>>> import numpy as np
>>> np.set_printoptions(suppress=True, linewidth=140)
>>> m1 = np.loadtxt("arr.csv", delimiter=",")
>>> print(m1)
[[0. 1. 0. 1. 1. 1.]
 [1. 0. 0. 1. 0. 1.]
 [0. 0. 0. 0. 0. 0.]
 [1. 1. 0. 0. 1. 0.]
 [1. 0. 0. 1. 0. 0.]
 [1. 1. 0. 0. 0. 0.]]
>>> # rank 5
>>> def softmax(z):
...     e = np.exp(z - z.max(axis=-1, keepdims=True))
...     return e / e.sum(axis=-1, keepdims=True)
... 
>>> print(np.round(softmax(m1[1]), 3))
[0.244 0.09  0.09  0.244 0.09  0.244]
>>> scores = m1 @ m1.T / np.sqrt(6)
>>> print(softmax(scores).round(6).argmax(axis=1))
[0 1 0 3 1 3]
>>> print(np.all(np.linalg.eigvalsh(m1) > 0))
False
>>> try:
...     np.linalg.cholesky(m1)
... except np.linalg.LinAlgError as e:
...     print(repr(e))
... 
LinAlgError('Matrix is not positive definite')
>>> print(round(np.linalg.eigvalsh(m1).min(), 3))
-1.618
>>> print([round(float(np.linalg.det(m1[:i, :i])), 2) + 0 for i in range(1, 7)])
[0.0, -1.0, 0.0, 0.0, 0.0, 0.0]
>>> X = np.array([[0.2, -0.2, -1.2],
...     [-0.6, 1.5, 0.2],
...     [0.8, -0.2, 1.0],
...     [1.9, -0.5, 0.8],
...     [-0.4, -0.1, -1.1],
...     [1.4, -1.2, -0.3],
...     [-2.0, 0.9, 0.5],
...     [-1.2, 1.9, -0.3],
...     [1.8, 0.4, 1.4],
...     [-1.8, 0.4, 1.0],
...     [1.4, -0.1, 0.0],
...     [-2.0, 0.2, -0.2],
...     [0.8, 0.9, 1.7],
...     [1.1, -0.3, -0.5]])
>>> X[8] *= 3
>>> print(X.round(3))
[[ 0.2 -0.2 -1.2]
 [-0.6  1.5  0.2]
 [ 0.8 -0.2  1. ]
 [ 1.9 -0.5  0.8]
 [-0.4 -0.1 -1.1]
 [ 1.4 -1.2 -0.3]
 [-2.   0.9  0.5]
 [-1.2  1.9 -0.3]
 [ 5.4  1.2  4.2]
 [-1.8  0.4  1. ]
 [ 1.4 -0.1  0. ]
 [-2.   0.2 -0.2]
 [ 0.8  0.9  1.7]
 [ 1.1 -0.3 -0.5]]
>>> print(np.round(X.sum(axis=0), 3))
[5.  4.4 5.8]
>>> print(np.round(np.linalg.norm(X), 3))
9.487
>>> print(X.shape)
(14, 3)
>>> print(np.count_nonzero(X))
41
>>> print(np.round(np.linalg.svd(X, compute_uv=False), 3))
[8.144 4.397 2.084]
